$ python -q
>>> import numpy as np
>>> np.set_printoptions(precision=2, suppress=True, linewidth=160)
>>> arr = np.array([[2.0, -2.0, 0.0], [-2.0, -3.0, -2.0], [0.0, -2.0, -8.0]])
>>> arr
array([[ 2., -2.,  0.],
       [-2., -3., -2.],
       [ 0., -2., -8.]])
>>> evals, evecs = np.linalg.eigh(arr)
>>> x = np.array([0, 2, 0])
>>> print(np.linalg.eigvalsh(arr[1:, 1:]))
[-8.7 -2.3]
>>> evecs * np.maximum(evals, 0) @ evecs.T
array([[ 2.4 , -0.89,  0.17],
       [-0.89,  0.33, -0.06],
       [ 0.17, -0.06,  0.01]])
>>> np.abs(arr).sum(axis=1).max(), round(np.abs(evals).max(), 2)
(np.float64(10.0), np.float64(8.74))
>>> x @ arr @ x
np.float64(-12.0)
>>> evecs * np.abs(evals) @ evecs.T
array([[2.8 , 0.21, 0.33],
       [0.21, 3.67, 1.88],
       [0.33, 1.88, 8.02]])
>>> np.all(np.linalg.eigvalsh(arr) > 0)
np.False_
>>> round(float(np.linalg.eigvalsh(arr).min()), 2)
-8.74
>>> F = np.load("sample6.npy")
>>> F
array([[ 1,  3, -1],
       [-2,  2,  3],
       [ 1,  3, -1],
       [ 2, -3, -3],
       [-7, 11, 11]])
>>> U, sigma, Vh = np.linalg.svd(F)
>>> sigma
array([18.19,  4.59,  0.07])
>>> other = U[:, :2] @ np.diag(sigma[:2]) @ Vh[:2]
>>> other
array([[ 1.  ,  3.  , -1.  ],
       [-2.  ,  2.  ,  3.  ],
       [ 1.  ,  3.  , -1.  ],
       [ 1.94, -3.  , -3.04],
       [-7.01, 11.  , 10.99]])
>>> round(np.linalg.norm(F - other) / np.linalg.norm(F), 2)
np.float64(0.0)
>>> np.linalg.matrix_rank(other)
np.int64(2)
>>> print(round(np.abs(F - other).max(), 2))
0.06
>>> np.linalg.matrix_rank(F, rtol=0.05)
np.int64(2)
>>> round(np.linalg.norm(F - other, 2), 2), round(float(sigma[2]), 2)
(np.float64(0.07), 0.07)
>>> X = np.loadtxt("arr.csv", delimiter=",")
>>> X
array([[  8.06,   5.7 ,  -1.6 ],
       [ -1.17,   4.77,   8.71],
       [  7.41,  -5.07,   4.4 ],
       [  8.26,  -2.61,   5.  ],
       [  0.07,   0.26, -10.  ],
       [ -4.9 ,  -8.36,  -2.47],
       [ -2.47,   7.38,   6.28],
       [ -4.69,   1.67,  -8.67],
       [ -4.28,   8.19,  -3.83],
       [ -6.04,   5.83,   5.44],
       [ -7.27,   1.26,   6.75],
       [ -6.98,   5.76,   4.26],
       [  8.65,  -1.82,   4.68]])
>>> G = np.cov(X, rowvar=False)
>>> print(np.linalg.eigvalsh(G)[::-1])
[45.55 37.99 18.95]
>>> print(np.round(np.corrcoef(X[:, 2], X[:, 0])[0, 1], 2))
0.09
>>> X.std(axis=0)
array([6.02, 4.91, 5.86])
>>> G
array([[ 39.21, -10.81,   3.36],
       [-10.81,  26.13,   3.2 ],
       [  3.36,   3.2 ,  37.15]])
>>> lab = X[:, 2] > np.median(X[:, 2])
>>> f = X[lab].mean(axis=0) - X[~lab].mean(axis=0)
>>> np.argsort(-np.abs(f).round(6), kind="stable")
array([2, 1, 0])
>>> print(np.round((((X - X.mean(axis=0)) @ f > 0) == lab).mean(), 2))
0.85
>>> ((X - X.mean(axis=0)) @ f > 0).astype(int)
array([0, 1, 1, 1, 0, 0, 1, 0, 0, 1, 1, 1, 1])
>>> other = np.array([[8, -4, 7], [8, 4, -5], [-5, -5, -5]])
>>> np.linalg.matrix_rank(np.vstack([arr, other.T]))
np.int64(3)
>>> f = np.array([-4, -4, 1])
>>> np.polyval(f, X[3])
array([-304.95,  -15.81, -119.  ])
>>> np.correlate(X[3], X[10], "full")
array([ 55.75,  -7.21, -29.59,  25.27, -36.35])
>>> np.cross(X[3, :3], X[10, :3])
array([-23.92, -92.1 ,  -8.57])
>>> Xc = (X - X.mean(axis=0)) / X.std(axis=0)
>>> np.argwhere(np.abs(Xc) > 2)
array([[5, 1]])
>>> beta = np.linalg.lstsq(np.delete(Xc, 1, axis=1), Xc[:, 1])[0]
>>> beta
array([-0.35,  0.13])
>>> np.round(1 - np.var(Xc[:, 1] - np.delete(Xc, 1, axis=1) @ beta), 2)
np.float64(0.13)
>>> A = np.array([[2, 2, 0, 0, 0, 0],
...     [1, 2, 0, 0, 0, 0],
...     [2, 1, 0, 0, 0, 0],
...     [0, 0, 2, 2, 0, 0],
...     [0, 0, 1, 2, 0, 0],
...     [0, 0, 2, 1, 0, 0],
...     [0, 0, 0, 0, 2, 2],
...     [0, 0, 0, 0, 1, 2],
...     [0, 0, 0, 0, 2, 1]])
>>> other = np.c_[A[:, :2] @ np.array([[1, 0], [1, -3]]), np.array([-3, 3, -2, -2, -2, -3, 0, 3, -2])]
>>> print(other)
[[ 4 -6 -3]
 [ 3 -6  3]
 [ 3 -3 -2]
 [ 0  0 -2]
 [ 0  0 -2]
 [ 0  0 -3]
 [ 0  0  0]
 [ 0  0  3]
 [ 0  0 -2]]
>>> np.linalg.matrix_rank(np.c_[A, other])
np.int64(7)
>>> np.linalg.norm(np.linalg.qr(A)[0].T @ other, axis=0) ** 2 / ((other ** 2).sum(axis=0) + 1e-12)
array([1.  , 1.  , 0.84])
>>> Q, Rm = np.linalg.qr(A)
>>> print(round(np.trace(Q @ Q.T), 2))
6.0
>>> print(Q.round(2) + 0)
[[-0.67 -0.16  0.    0.    0.    0.  ]
 [-0.33 -0.81  0.    0.    0.    0.  ]
 [-0.67  0.57  0.    0.    0.    0.  ]
 [ 0.    0.   -0.67 -0.16  0.    0.  ]
 [ 0.    0.   -0.33 -0.81  0.    0.  ]
 [ 0.    0.   -0.67  0.57  0.    0.  ]
 [ 0.    0.    0.    0.   -0.67 -0.16]
 [ 0.    0.    0.    0.   -0.33 -0.81]
 [ 0.    0.    0.    0.   -0.67  0.57]]
>>> Q.shape, Rm.shape
((9, 6), (6, 6))
>>> np.abs(np.diag(Rm))
array([3.  , 1.37, 3.  , 1.37, 3.  , 1.37])
>>> np.allclose(Rm.T @ Rm, A.T @ A)
True
>>> Rm
array([[-3.  , -2.67,  0.  ,  0.  ,  0.  ,  0.  ],
       [ 0.  , -1.37,  0.  ,  0.  ,  0.  ,  0.  ],
       [ 0.  ,  0.  , -3.  , -2.67,  0.  ,  0.  ],
       [ 0.  ,  0.  ,  0.  , -1.37,  0.  ,  0.  ],
       [ 0.  ,  0.  ,  0.  ,  0.  , -3.  , -2.67],
       [ 0.  ,  0.  ,  0.  ,  0.  ,  0.  , -1.37]])
>>> rng = np.random.default_rng(945)
>>> lab = rng.permutation(6)
>>> other = A[:, lab] * rng.choice([-1, 1], 6)
>>> print(other)
[[-2 -2  0  0  0  0]
 [-1 -2  0  0  0  0]
 [-2 -1  0  0  0  0]
 [ 0  0 -2  0  2  0]
 [ 0  0 -1  0  2  0]
 [ 0  0 -2  0  1  0]
 [ 0  0  0 -2  0  2]
 [ 0  0  0 -2  0  1]
 [ 0  0  0 -1  0  2]]
>>> U, _, Vh = np.linalg.svd(A.T @ other)
>>> print(np.round(np.linalg.lstsq(A, other)[0], 2) + 0)
[[-1.  0.  0.  0.  0.  0.]
 [ 0. -1.  0.  0.  0.  0.]
 [ 0.  0. -1.  0.  0.  0.]
 [ 0.  0.  0.  0.  1.  0.]
 [ 0.  0.  0.  0.  0.  1.]
 [ 0.  0.  0. -1.  0.  0.]]
>>> lab
array([0, 1, 2, 5, 3, 4])
>>> blk = np.stack([A, -1 * A, A[::-1]])
>>> blk.shape
(3, 9, 6)
>>> np.linalg.matrix_rank(blk.reshape(3, -1))
np.int64(2)
>>> np.linalg.norm(blk, axis=(1, 2))
array([7.35, 7.35, 7.35])
>>> np.linalg.matrix_rank(blk)
array([6, 6, 6])
>>> other = A / np.sqrt((A ** 2).mean(axis=1, keepdims=True))
>>> print(np.linalg.matrix_rank(A - A.mean(axis=1, keepdims=True)))
5
>>> other[7]
array([0.  , 0.  , 0.  , 0.  , 1.1 , 2.19])
>>> np.linalg.norm(other, axis=1)
array([2.45, 2.45, 2.45, 2.45, 2.45, 2.45, 2.45, 2.45, 2.45])
>>> M = np.diag(5 * np.array([7, 5, -3, 0])) + np.array([[7, 6, -9, 0], [0, 2, -7, 8], [-1, -9, 0, -4], [6, 1, 9, 7]])
>>> M
array([[ 42,   6,  -9,   0],
       [  0,  27,  -7,   8],
       [ -1,  -9, -15,  -4],
       [  6,   1,   9,   7]])
>>> np.kron(np.eye(2, dtype=int), M)
array([[ 42,   6,  -9,   0,   0,   0,   0,   0],
       [  0,  27,  -7,   8,   0,   0,   0,   0],
       [ -1,  -9, -15,  -4,   0,   0,   0,   0],
       [  6,   1,   9,   7,   0,   0,   0,   0],
       [  0,   0,   0,   0,  42,   6,  -9,   0],
       [  0,   0,   0,   0,   0,  27,  -7,   8],
       [  0,   0,   0,   0,  -1,  -9, -15,  -4],
       [  0,   0,   0,   0,   6,   1,   9,   7]])
>>> print(np.linalg.eigvals(M))
[ 42.98  26.8    6.8  -15.58]
>>> np.einsum("ij,ji->", M, M)
np.int64(2855)
>>> np.round(np.linalg.det(M.T), 2)
np.float64(-122055.0)
>>> other = M / np.sqrt((M ** 2).mean(axis=1, keepdims=True))
>>> print(other[2])
[-0.11 -1.   -1.67 -0.45]
>>> print(np.linalg.matrix_rank(M - M.mean(axis=1, keepdims=True)))
3
>>> other = np.array([[-1, 0, 1], [0, -1, -1]])
>>> cent = np.kron(other, M)
>>> np.round(np.linalg.norm(cent, 2), 2), round(np.linalg.norm(other, 2) * np.linalg.norm(M, 2), 2)
(np.float64(76.4), np.float64(76.4))
>>> cent.shape
(8, 12)
>>> cent
array([[-42,  -6,   9,   0,   0,   0,   0,   0,  42,   6,  -9,   0],
       [  0, -27,   7,  -8,   0,   0,   0,   0,   0,  27,  -7,   8],
       [  1,   9,  15,   4,   0,   0,   0,   0,  -1,  -9, -15,  -4],
       [ -6,  -1,  -9,  -7,   0,   0,   0,   0,   6,   1,   9,   7],
       [  0,   0,   0,   0, -42,  -6,   9,   0, -42,  -6,   9,   0],
       [  0,   0,   0,   0,   0, -27,   7,  -8,   0, -27,   7,  -8],
       [  0,   0,   0,   0,   1,   9,  15,   4,   1,   9,  15,   4],
       [  0,   0,   0,   0,  -6,  -1,  -9,  -7,  -6,  -1,  -9,  -7]])
>>> evals, evecs = np.linalg.eig(M)
>>> print(np.sort(np.linalg.eigvals(M.T)))
[-15.58   6.8   26.8   42.98]
>>> evals
array([ 42.98,  26.8 ,   6.8 , -15.58])
>>> print(round(float(np.linalg.det(M)), 2))
-122055.0
>>> (M - M.T) / 2
array([[ 0. ,  3. , -4. , -3. ],
       [-3. ,  0. ,  1. ,  3.5],
       [ 4. , -1. ,  0. , -6.5],
       [ 3. , -3.5,  6.5,  0. ]])
>>> np.sort(np.abs(np.linalg.eigvals(M)))
array([ 6.8 , 15.58, 26.8 , 42.98])
>>> J = np.load("m.npy")
>>> print(J)
[[-1.  1.  0.  0.]
 [ 0. -3.  0.  0.]
 [ 0.  0. -1. -2.]
 [ 0.  0.  1. -3.]]
>>> (J != 0).astype(int)
array([[1, 1, 0, 0],
       [0, 1, 0, 0],
       [0, 0, 1, 1],
       [0, 0, 1, 1]])
>>> round(np.linalg.det(J), 2)
np.float64(15.0)
>>> Q, evecs = np.linalg.qr(J[:, :2])[0], np.linalg.qr(J[:, 2:])[0]
>>> sigma = np.linalg.svd(Q.T @ evecs, compute_uv=False)
>>> sigma
array([0., 0.])
>>> lab = rng.permutation(4)
>>> print(lab)
[3 0 2 1]
>>> other = J[lab][:, lab]
>>> print(np.allclose(other, J))
False
>>> print(np.trace(other))
-8.0
>>> other = J[0, 0] * J[1:] - np.outer(J[1:, 0], J[0])
>>> other
array([[ 0.,  3., -0., -0.],
       [ 0., -0.,  1.,  2.],
       [ 0., -0., -1.,  3.]])
>>> np.linalg.matrix_rank(other), np.linalg.matrix_rank(J)
(np.int64(3), np.int64(4))
>>> J[:, 0] / J[0, 0]
array([ 1., -0., -0., -0.])
>>> np.round(np.linalg.norm(J, "nuc"), 2)
np.float64(9.12)
>>> np.linalg.norm(J, axis=1)
array([1.41, 3.  , 2.24, 3.16])
>>> J[2] @ J[1]
np.float64(0.0)
>>> print(np.linalg.norm(J, axis=0))
[1.   3.16 1.41 3.61]
>>> round(float(np.linalg.norm(J[2] - J[1])), 2)
3.74
>>> print(np.round(np.linalg.norm(J, 1), 2), round(np.linalg.norm(J, np.inf), 2))
5.0 4.0
>>> round(float(np.linalg.norm(J, 2)), 2)
3.62
>>> np.round(np.linalg.norm(J[2], 1), 2), round(float(np.linalg.norm(J[2], np.inf)), 2)
(np.float64(3.0), 2.0)
